% ipython --no-banner

In [1]: import numpy as np

In [2]: import numpy.linalg as la

In [3]: np.set_printoptions(precision=1, suppress=True, linewidth=200)

In [4]: s = 5 * 0.9 ** np.arange(3)

In [5]: O, _ = la.qr(np.array([[0.0, 0.0, 0.3], [-1.9, 0.1, 1.0], [-1.9, -1.3, -0.5]]))

In [6]: rng = np.random.default_rng(251893)

In [7]: m1 = rng.normal(size=(20, 3)) * s @ O

In [8]: m1.round(1) + 0
Out[8]: 
array([[-7.7,  1.3, -0.3],
       [-4.2,  2.4, -7.3],
       [ 6.4, -1.4, -2.5],
       [-4.6, -1.6,  0. ],
       [-8.6,  1.3,  3.8],
       [ 1.9,  2.2,  0.3],
       [-1. , -1.6,  0.4],
       [-3.3, -7.7,  0.1],
       [-4.4, -1.7, -2.9],
       [-3.2,  3.9,  3.3],
       [-0.2,  4.9, -1.4],
       [ 3.5, -1.2, 14. ],
       [-0.9,  3.4,  0.4],
       [-1.7, -2.1,  5.1],
       [-7.6,  9.7,  2.3],
       [ 3.4, -4.2, -2.8],
       [-6.3,  2.2, -2.1],
       [ 0.5,  5.2,  3.2],
       [-3.1,  1.9, -9.2],
       [ 4.1, -4. , -6.8]])

In [9]: z = m1[:, 0] > np.median(m1[:, 0])

In [10]: r0 = m1[z].mean(axis=0) - m1[~z].mean(axis=0)

In [11]: r0
Out[11]: array([ 6.9, -1.1,  2.2])

In [12]: (((m1 - m1.mean(axis=0)) @ r0 > 0) == z).mean()
Out[12]: np.float64(1.0)

In [13]: Ac = m1 - m1.mean(axis=1)
ValueError: operands could not be broadcast together with shapes (20,3) (20,) 


In [14]: Ac = m1 - m1.mean(axis=0)

In [15]: left, s, Vh = la.svd(Ac, full_matrices=False)

In [16]: np.searchsorted(np.cumsum(s ** 2) / (s ** 2).sum(), 0.9) + 1
Out[16]: np.int64(3)

In [17]: np.abs(left[:, 0]).argmax()
Out[17]: np.int64(11)

In [18]: np.abs(Vh[-1])
Out[18]: array([0.6, 0.8, 0.1])
